% python3 -q
>>> import numpy as np
>>> np.set_printoptions(suppress=True, linewidth=140)
>>> E = np.load("a.npy")
>>> print(E)
[[-0.22  1.25 -0.34 -0.64 -2.08  0.06  1.25 -0.36]
 [ 0.45  1.39 -0.12  0.    2.46 -2.39 -1.78  0.9 ]
 [-0.12 -0.27 -0.45 -0.35 -2.1   1.64  1.02 -1.06]
 [-1.9   3.16  0.98  0.15 -3.23 -1.71  2.14  0.55]
 [ 2.09 -0.19  0.35 -0.64  6.45 -2.46 -3.62  0.7 ]
 [ 0.52  0.18 -0.69  0.28 -0.08  0.09 -0.37  0.17]
 [ 3.1  -1.03 -1.66 -0.58  3.56  1.05 -3.42 -0.54]
 [ 0.   -0.47  1.3   0.56  3.89 -2.07 -1.95  1.07]
 [ 1.67 -0.9  -0.63 -0.8   1.55  1.3  -1.43 -1.05]
 [-1.57  3.86  0.29  0.32 -1.96 -3.26  1.24  1.01]
 [ 1.59 -1.96 -0.48 -0.25  3.96 -0.11 -2.34 -0.18]
 [ 2.71 -1.26 -0.46  0.27  6.34 -1.25 -4.33  1.23]
 [ 0.55 -0.63  0.01  1.08  3.02 -1.38 -2.02  1.37]
 [-1.75  0.54  0.56  0.72 -3.87  0.72  2.44 -0.12]
 [-0.43  4.3  -1.17 -0.85 -3.87 -1.42  1.59 -0.26]
 [ 3.05 -0.6  -1.99 -1.65  2.13  1.49 -2.12 -1.53]
 [ 0.66 -1.8   0.89 -0.29  3.81 -0.62 -1.57  0.12]
 [-0.66  1.04  0.8  -0.71 -0.57 -0.91  1.08 -0.18]
 [-1.33  0.34  0.01 -0.04 -4.28  1.47  2.81 -0.97]
 [-0.21  0.36  1.01  0.86  3.37 -2.68 -1.78  1.38]
 [ 3.89 -8.27  0.09  0.58  9.84  3.23 -5.81  0.01]
 [-0.55  0.07 -0.13 -0.35 -2.32  1.08  1.47 -0.82]
 [ 1.16 -1.65  0.35  0.18  4.07 -0.19 -2.47  0.39]
 [-1.57  0.91 -0.29 -0.67 -5.07  1.03  3.72 -1.26]
 [ 0.98 -2.13 -0.07 -0.37  1.19  1.73 -0.53 -0.39]
 [ 2.58 -4.4  -0.67 -0.56  3.61  3.04 -2.29 -1.13]
 [ 0.21 -0.68 -0.78 -0.74 -2.18  2.22  1.19 -1.39]
 [-0.53  0.97  0.46  0.64  1.03 -2.35 -0.34  1.16]
 [ 3.38 -3.88 -0.52 -0.52  7.33  1.18 -4.95 -0.53]
 [ 1.32  2.32 -1.29 -1.24 -1.15  0.5  -0.51 -0.92]
 [-1.61  1.81  0.78  0.32 -2.   -1.4   1.44  0.49]
 [ 0.89 -1.52  1.14  0.97  5.91 -1.77 -3.35  1.68]]
>>> Xs = E - E.mean(axis=0)
>>> vecs = np.linalg.svd(Xs)[2][:3]
>>> M2 = Xs - Xs @ vecs.T @ vecs
>>> print(np.round((Xs @ vecs.T).std(axis=0), 2))
[5.01 2.41 1.31]
>>> print(np.round(M2.std(axis=0), 2))
[0.09 0.1  0.25 0.32 0.14 0.14 0.19 0.24]
>>> lab = E[:, 0] > np.median(E[:, 0])
>>> r0 = E[lab].mean(axis=0) - E[~lab].mean(axis=0)
>>> print(lab.astype(int))
[0 0 0 0 1 1 1 0 1 0 1 1 1 0 0 1 1 0 0 0 1 0 1 0 1 1 0 0 1 1 0 1]
>>> M2 = np.array([[0, 0, 3, 3, 2, 3, 2, 3, 2, 0, 1],
...     [1, 1, 1, 0, 3, 1, 1, 0, 1, 3, 0],
...     [3, 1, 1, 3, 2, 0, 3, 0, 1, 0, 2],
...     [3, 1, 1, 1, 2, 0, 2, 3, 3, 0, 3],
...     [1, 3, 1, 3, 0, 2, 2, 1, 0, 0, 0],
...     [0, 1, 0, 1, 1, 1, 3, 3, 1, 2, 2],
...     [0, 1, 1, 2, 1, 1, 2, 1, 2, 2, 3],
...     [3, 1, 2, 0, 2, 1, 0, 0, 0, 2, 0],
...     [2, 2, 2, 3, 3, 2, 2, 1, 0, 2, 1],
...     [3, 1, 3, 0, 3, 0, 2, 1, 1, 2, 1],
...     [0, 1, 2, 0, 1, 1, 3, 2, 3, 3, 3]])
>>> data = M2 - M2.T
>>> print(data)
[[ 0 -1  0  0  1  3  2  0  0 -3  1]
 [ 1  0  0 -1  0  0  0 -1 -1  2 -1]
 [ 0  0  0  2  1  0  2 -2 -1 -3  0]
 [ 0  1 -2  0 -1 -1  0  3  0  0  3]
 [-1  0 -1  1  0  1  1 -1 -3 -3 -1]
 [-3  0  0  1 -1  0  2  2 -1  2  1]
 [-2  0 -2  0 -1 -2  0  1  0  0  0]
 [ 0  1  2 -3  1 -2 -1  0 -1  1 -2]
 [ 0  1  1  0  3  1  0  1  0  1 -2]
 [ 3 -2  3  0  3 -2  0 -1 -1  0 -2]
 [-1  1  0 -3  1 -1  0  2  2  2  0]]
>>> x = np.array([1, 2, 1, 2, 3, 1, 0, 0, 3, 3, 1])
>>> print(np.round(np.linalg.eigvals(data).real, 2) + 0)
[0. 0. 0. 0. 0. 0. 0. 0. 0. 0. 0.]
>>> print(np.round(np.linalg.svd(data, compute_uv=False), 2) + 0)
[9.01 9.01 4.77 4.77 3.76 3.76 2.62 2.62 1.73 1.73 0.  ]
>>> O = np.linalg.solve(np.eye(11) - data, np.eye(11) + data)
>>> print(round(np.linalg.det(O), 2))
1.0
>>> print(np.round(O @ O.T, 2) + 0)
[[1. 0. 0. 0. 0. 0. 0. 0. 0. 0. 0.]
 [0. 1. 0. 0. 0. 0. 0. 0. 0. 0. 0.]
 [0. 0. 1. 0. 0. 0. 0. 0. 0. 0. 0.]
 [0. 0. 0. 1. 0. 0. 0. 0. 0. 0. 0.]
 [0. 0. 0. 0. 1. 0. 0. 0. 0. 0. 0.]
 [0. 0. 0. 0. 0. 1. 0. 0. 0. 0. 0.]
 [0. 0. 0. 0. 0. 0. 1. 0. 0. 0. 0.]
 [0. 0. 0. 0. 0. 0. 0. 1. 0. 0. 0.]
 [0. 0. 0. 0. 0. 0. 0. 0. 1. 0. 0.]
 [0. 0. 0. 0. 0. 0. 0. 0. 0. 1. 0.]
 [0. 0. 0. 0. 0. 0. 0. 0. 0. 0. 1.]]
